In [1]: import numpy as np

In [2]: np.set_printoptions(precision=3, suppress=True, linewidth=100)

In [3]: rnd = lambda a: np.round(a, 3) + 0

In [4]: E = np.array([[1, 4, 9, 5], [4, 1, 4, 9], [9, 4, 1, 4], [5, 9, 4, 1]])

In [5]: E
Out[5]: 
array([[1, 4, 9, 5],
       [4, 1, 4, 9],
       [9, 4, 1, 4],
       [5, 9, 4, 1]])

In [6]: w, V = np.linalg.eigh(E)

In [7]: x = np.array([4, 0, 1, 3])

In [8]: rnd(V * np.abs(w) @ V.T)
Out[8]: 
array([[9.297, 4.489, 1.007, 3.924],
       [4.489, 8.737, 4.061, 1.007],
       [1.007, 4.061, 8.737, 4.489],
       [3.924, 1.007, 4.489, 9.297]])

In [9]: print(x @ E @ x)
242

In [10]: u = np.array([-2, 1, -1, -1])

In [11]: M2 = E + np.outer(u, np.eye(4)[2])

In [12]: np.linalg.matrix_rank(np.linalg.inv(M2) - np.linalg.inv(E), tol=1e-8)
Out[12]: np.int64(1)

In [13]: M2
Out[13]: 
array([[1., 4., 7., 5.],
       [4., 1., 5., 9.],
       [9., 4., 0., 4.],
       [5., 9., 3., 1.]])

In [14]: w1 = np.array([[0, 0], [2, 0], [1, 2], [0, 1]])

In [15]: beta = np.array([6, -7])

In [16]: act = np.maximum(E @ w1 + beta, 0)

In [17]: np.linalg.matrix_rank(act)
Out[17]: np.int64(2)

In [18]: act
Out[18]: 
array([[23, 16],
       [12, 10],
       [15,  0],
       [28,  2]])

In [19]: print((act > 0).mean(axis=0))
[1.   0.75]

In [20]: basis = np.array([[5, 5, 4], [-5, 1, 3]])

In [21]: (act @ basis).round(6).argmax(axis=1)
Out[21]: array([2, 2, 0, 1])

In [22]: w1 @ basis
Out[22]: 
array([[ 0,  0,  0],
       [10, 10,  8],
       [-5,  7, 10],
       [-5,  1,  3]])

In [23]: M2 = np.c_[act[:, :1] @ np.array([[-2]]), np.array([3, -2, -5, -2])]

In [24]: M2
Out[24]: 
array([[-46,   3],
       [-24,  -2],
       [-30,  -5],
       [-56,  -2]])

In [25]: np.linalg.matrix_rank(M2)
Out[25]: np.int64(2)

In [26]: rnd(np.linalg.norm(np.linalg.qr(act)[0].T @ M2, axis=0) ** 2 / ((M2 ** 2).sum(axis=0) + 1e-12))
Out[26]: array([1.   , 0.452])

In [27]: np.linalg.matrix_rank(np.c_[act, M2])
Out[27]: np.int64(3)

In [28]: x = np.array([0, 1])

In [29]: target = M2 @ x

In [30]: beta, lr = np.zeros(2), 1 / np.linalg.norm(M2, 2) ** 2

In [31]: for i in range(30):
    ...:     beta -= lr * M2.T @ (M2 @ beta - target)
    ...:     if i % 10 == 0: print(i, round(np.linalg.norm(M2 @ beta - target), 3))
    ...: 
0 6.094
10 5.762
20 5.448

In [32]: print(rnd(beta))
[0.022 0.155]

In [33]: print(rnd(np.linalg.cond(M2)))
13.385

In [34]: data = np.loadtxt("m.csv", delimiter=",")

In [35]: print(data)
[[-3.  4.  5.]
 [ 0.  0. -3.]
 [ 0. -2.  0.]]

In [36]: rng = np.random.default_rng(92249)

In [37]: z = rng.permutation(3)

In [38]: z
Out[38]: array([2, 1, 0])

In [39]: M2 = data[z][:, z]

In [40]: np.allclose(M2, data)
Out[40]: False

In [41]: np.trace(M2)
Out[41]: np.float64(-3.0)

In [42]: rnd(np.linalg.det(M2)), rnd(np.linalg.det(data[z]))
Out[42]: (np.float64(18.0), np.float64(-18.0))

In [43]: rnd(np.sort(np.abs(np.linalg.eigvals(M2))))
Out[43]: array([2.449, 2.449, 3.   ])

In [44]: np.einsum("ii->", E)
Out[44]: np.int64(4)

In [45]: rnd(np.linalg.eigvals(E))
Out[45]: array([18.51 ,  1.525, -8.525, -7.51 ])

In [46]: rnd(np.linalg.det(2 * E)), rnd(np.linalg.det(E))
Out[46]: (np.float64(28912.0), np.float64(1807.0))

In [47]: print(rnd(np.linalg.eigvals(E).sum().real))
4.0

In [48]: np.kron(np.eye(2, dtype=int), E)
Out[48]: 
array([[1, 4, 9, 5, 0, 0, 0, 0],
       [4, 1, 4, 9, 0, 0, 0, 0],
       [9, 4, 1, 4, 0, 0, 0, 0],
       [5, 9, 4, 1, 0, 0, 0, 0],
       [0, 0, 0, 0, 1, 4, 9, 5],
       [0, 0, 0, 0, 4, 1, 4, 9],
       [0, 0, 0, 0, 9, 4, 1, 4],
       [0, 0, 0, 0, 5, 9, 4, 1]])

In [49]: print(rnd(np.linalg.det(E[::-1])))
1807.0

In [50]: np.einsum("ij,ji->", E, E)
Out[50]: np.int64(474)

In [51]: rnd(np.linalg.det(E.T))
Out[51]: np.float64(1807.0)
